$ python -q
>>> import numpy as np
>>> from numpy import linalg as LA
>>> np.set_printoptions(suppress=True, linewidth=100)
>>> E = np.load("run4.npy")
>>> print(E)
[[ 0  2  0  0  0]
 [ 0  0  0  0 -3]
 [ 3  0  0  0  0]
 [ 0  0  0  1  0]
 [ 0  0  3  0  0]]
>>> q = E.astype(float).copy()
>>> for j in range(5):
...     q[:, j] -= q[:, :j] @ (q[:, :j].T @ q[:, j])
...     q[:, j] /= LA.norm(q[:, j])
... 
>>> print(q)
[[ 0.  1.  0.  0.  0.]
 [ 0.  0.  0.  0. -1.]
 [ 1.  0.  0.  0.  0.]
 [ 0.  0.  0.  1.  0.]
 [ 0.  0.  1.  0.  0.]]
>>> print(q.T @ q)
[[1. 0. 0. 0. 0.]
 [0. 1. 0. 0. 0.]
 [0. 0. 1. 0. 0.]
 [0. 0. 0. 1. 0.]
 [0. 0. 0. 0. 1.]]
>>> A2 = np.array([[1, -3, 1], [-5, 4, 5]])
>>> Z = np.kron(A2, E)
>>> print(Z.shape)
(10, 15)
>>> print(LA.matrix_rank(Z))
10
>>> q, R = LA.qr(E)
>>> print(R)
[[-3.  0.  0.  0.  0.]
 [ 0. -2.  0.  0.  0.]
 [ 0.  0. -3.  0.  0.]
 [ 0.  0.  0.  1.  0.]
 [ 0.  0.  0.  0.  3.]]
>>> print(np.abs(np.diag(R)))
[3. 2. 3. 1. 3.]
>>> print(np.trace(q @ q.T))
5.0
>>> print(q.shape, R.shape)
(5, 5) (5, 5)
>>> print(np.allclose(R.T @ R, E.T @ E))
True
>>> print(q)
[[ 0. -1.  0.  0.  0.]
 [-0.  0.  0.  0. -1.]
 [-1.  0.  0.  0.  0.]
 [-0. -0. -0.  1.  0.]
 [-0. -0. -1. -0.  0.]]
>>> print(q.T @ q)
[[1. 0. 0. 0. 0.]
 [0. 1. 0. 0. 0.]
 [0. 0. 1. 0. 0.]
 [0. 0. 0. 1. 0.]
 [0. 0. 0. 0. 1.]]
>>> feats = np.array([[2, 1, -2, -1, -1],
...     [1, -2, 0, -2, 0],
...     [1, 2, 0, -1, 0],
...     [-2, -1, -1, 1, -2],
...     [1, 0, -2, -2, -2],
...     [-2, -2, 1, -1, 0]])
>>> feats[:, 1] = 5 * feats[:, 0]
>>> print(feats)
[[  2  10  -2  -1  -1]
 [  1   5   0  -2   0]
 [  1   5   0  -1   0]
 [ -2 -10  -1   1  -2]
 [  1   5  -2  -2  -2]
 [ -2 -10   1  -1   0]]
>>> left, s, Vh = LA.svd(feats)
>>> evecs = Vh[:(s > 1e-8).sum()]
>>> rng = np.random.default_rng(44992)
>>> vec = feats[5] + -3 * feats[4] + rng.integers(2) * np.eye(5)[4]
>>> print(vec)
[ -5. -25.   7.   5.   6.]
>>> print(np.allclose(evecs.T @ evecs @ vec, vec))
True
>>> print(round(LA.norm(vec - evecs.T @ evecs @ vec), 1))
0.0
>>> A2 = feats[0, 0] * feats[1:] - np.outer(feats[1:, 0], feats[0])
>>> print(A2)
[[ 0  0  2 -3  1]
 [ 0  0  2 -1  1]
 [ 0  0 -6  0 -6]
 [ 0  0 -2 -3 -3]
 [ 0  0 -2 -4 -2]]
>>> print(feats[:, 0] / feats[0, 0])
[ 1.   0.5  0.5 -1.   0.5 -1. ]
>>> print(np.flatnonzero(~A2.round(6).any(axis=1)))
[]
>>> r0 = np.array([2, -2, -1])
>>> print(np.polyval(r0, feats[2]))
[-1 39 -1  3 -1]
>>> print(np.convolve(feats[2], r0))
[  2   8 -11  -7   2   1   0]
>>> print(np.correlate(feats[2], feats[4], "full"))
[ -2 -12 -12  -3  28   7  -5  -1   0]
>>> print(np.array([np.convolve(row, r0, "same") for row in feats]))
[[ 16 -26  -8   2   3]
 [  8 -11  -9   4   2]
 [  8 -11  -7   2   1]
 [-16  20  14  -5   3]
 [  8 -15  -5   2   6]
 [-16  24   6   1   1]]
>>> W1 = np.array([[0, 3, -2, -2, -2, 0],
...     [-2, 0, 3, 1, -1, -2],
...     [-2, -2, -2, 0, 0, -1],
...     [2, -2, -3, 3, 2, 1],
...     [2, 3, -2, 2, 2, 3]])
>>> beta = np.array([5, 3, 3, 2, 4, 2])
>>> hid = np.maximum(feats @ W1 + beta, 0)
>>> print(LA.matrix_rank(hid))
5
>>> print((hid > 0).astype(int))
[[0 1 1 1 0 0]
 [0 1 1 0 0 0]
 [0 1 1 1 0 0]
 [1 0 0 0 1 1]
 [0 1 1 0 0 0]
 [1 0 0 0 1 1]]
>>> print(hid)
[[ 0 12 38  3  0  0]
 [ 0 10 22  0  0  0]
 [ 0  8 19  2  0  0]
 [25  0  0  0 16 18]
 [ 0  8 30  0  0  0]
 [21  0  0  0 16 20]]
>>> Z = np.array([[-1, 0, 3],
...     [-2, 3, -2],
...     [-3, -3, 0],
...     [1, 0, -2],
...     [-2, 1, 2],
...     [-3, -2, -3]])
>>> print(W1 @ Z)
[[  2  13  -6]
 [  2  -6  -4]
 [ 15   2   1]
 [  7   3   5]
 [-13  11  -9]]
>>> X = np.loadtxt("layer5.csv", delimiter=",")
>>> print(X)
[[-6.9 -7.8  2.2]
 [ 3.3  1.2 -7.8]
 [-3.  -7.8  1.6]
 [-4.4 -5.   5.6]
 [-4.1 -4.   3.2]
 [ 3.1  2.8 -6.4]
 [ 3.5  3.1 -9.1]
 [ 3.2  2.7 -8.4]
 [-6.2 -5.7  2.5]
 [-5.1 -4.9  4.9]
 [ 3.3  0.7 -5.4]
 [-6.  -4.7  4.1]
 [ 2.7  2.4 -7.6]
 [ 2.4  1.3 -8.3]
 [-6.8 -4.4  5.1]
 [-5.4 -9.3  0.4]
 [-7.  -9.3  1.9]
 [-4.1 -5.8  4.5]
 [-6.1 -9.6  1.9]
 [-4.2 -7.4  1.8]
 [-4.4 -8.   1.2]
 [-4.1 -6.4  5. ]]
>>> vec = np.array([0, 1, 3])
>>> rhs = X @ vec
>>> print(np.round(LA.solve(X.T @ X, X.T @ rhs), 1) + 0)
[0. 1. 3.]
>>> rhs = rhs + 0.3 * rng.normal(size=22)
>>> print(rhs.round(1))
[ -1.  -21.9  -2.6  11.4   5.6 -16.8 -24.5 -22.3   1.6   9.8 -15.5   7.2 -20.  -23.3  11.   -8.2
  -3.7   7.7  -3.9  -2.2  -3.8   8.7]
>>> beta, *_ = LA.lstsq(X, rhs)
>>> print(beta.round())
[0. 1. 3.]
>>> print([round(float(LA.norm(LA.solve(X.T @ X + lam * np.eye(3), X.T @ rhs))), 2) for lam in (0, 1, 10, 100)])
[3.14, 3.13, 3.04, 2.38]
